In [1]: import numpy as np

In [2]: np.set_printoptions(precision=2, suppress=True, linewidth=100)

In [3]: feats = np.array([[9, 0, 6], [6, 9, 0], [0, 6, 9]])

In [4]: O, R = np.linalg.qr(feats)

In [5]: print(np.round(abs(R[0, 0]), 2), round(np.linalg.norm(feats[:, 0]), 2))
10.82 10.82

In [6]: print(np.abs(np.diag(R)))
[10.82  9.6   9.1 ]

In [7]: print(R)
[[-10.82  -4.99  -4.99]
 [  0.    -9.6   -3.03]
 [  0.     0.     9.1 ]]

In [8]: print(np.round(np.trace(O @ O.T), 2))
3.0

In [9]: print(feats @ (-1.0) ** np.arange(3))
[15. -3.  3.]

In [10]: print(np.sort(np.abs(np.fft.fft(feats[0]))), np.sort(np.linalg.svd(feats, compute_uv=False)))
[ 7.94  7.94 15.  ] [ 7.94  7.94 15.  ]

In [11]: print(np.fft.fft(feats[0]))
[15.+0.j   6.+5.2j  6.-5.2j]

In [12]: left, sig, Vt = np.linalg.svd(feats, full_matrices=False)

In [13]: print((sig > 1e-8).sum())
3

In [14]: print(np.allclose(left * sig @ Vt, feats))
True

In [15]: print(sig)
[15.    7.94  7.94]

In [16]: print(np.cumsum(sig ** 2) / np.sum(sig ** 2))
[0.64 0.82 1.  ]

In [17]: print(round(float(np.sqrt((sig ** 2).sum())), 2), np.round(np.linalg.norm(feats), 2))
18.73 18.73

In [18]: print(np.round(left.T @ feats @ Vt.T, 2) + 0)
[[15.    0.    0.  ]
 [ 0.    7.94  0.  ]
 [ 0.    0.    7.94]]

In [19]: print(left.shape, sig.shape, Vt.shape)
(3, 3) (3,) (3, 3)

In [20]: print(np.round(left.T @ left, 2) + 0)
[[1. 0. 0.]
 [0. 1. 0.]
 [0. 0. 1.]]

In [21]: A2 = feats / np.sqrt((feats ** 2).mean(axis=1, keepdims=True))

In [22]: print(np.linalg.matrix_rank(A2) == np.linalg.matrix_rank(feats))
True

In [23]: print(A2[1])
[0.96 1.44 0.  ]

In [24]: print(np.linalg.norm(A2, axis=1))
[1.73 1.73 1.73]

In [25]: print(np.linalg.matrix_rank(feats - feats.mean(axis=1, keepdims=True)))
2

In [26]: print(round(np.linalg.norm(feats[2] - feats[1]), 2))
11.22

In [27]: print(np.round(np.linalg.norm(feats, 2), 2))
15.0

In [28]: print(np.round(np.linalg.norm(feats) ** 2 / np.linalg.norm(feats, 2) ** 2, 2))
1.56

In [29]: E = np.load("w.npy")

In [30]: print(E)
[[ 0.97 -0.13  0.12]
 [-0.13  0.5   0.48]
 [ 0.12  0.48  0.54]]

In [31]: rank = np.linalg.matrix_rank(E)

In [32]: print(rank)
2

In [33]: ns = np.linalg.svd(E)[2][rank:].T

In [34]: print(ns @ ns.T)
[[ 0.03  0.13 -0.12]
 [ 0.13  0.5  -0.48]
 [-0.12 -0.48  0.46]]

In [35]: print(np.linalg.matrix_rank(E.T @ E), np.linalg.matrix_rank(E @ E.T))
2 2

In [36]: print(ns.shape)
(3, 1)

In [37]: print(np.round(E @ ns, 2) + 0)
[[0.]
 [0.]
 [0.]]

In [38]: print([int(np.linalg.matrix_rank(np.delete(E, i, axis=0))) for i in range(3)])
[2, 2, 2]

In [39]: left, sig, Vt = np.linalg.svd(E)

In [40]: V = Vt[:(sig > 1e-8).sum()]

In [41]: rng = np.random.default_rng(81088)

In [42]: x0 = E[1] + 2 * E[2] + rng.integers(2) * np.eye(3)[0]

In [43]: print(x0)
[0.12 1.46 1.55]

In [44]: print(round(np.linalg.norm(x0 - V.T @ V @ x0), 2))
0.0

In [45]: print(np.linalg.matrix_rank(np.vstack([E, x0])))
2

In [46]: print(np.diag(V.T @ V))
[0.97 0.5  0.54]

In [47]: print(V.T @ V)
[[ 0.97 -0.13  0.12]
 [-0.13  0.5   0.48]
 [ 0.12  0.48  0.54]]
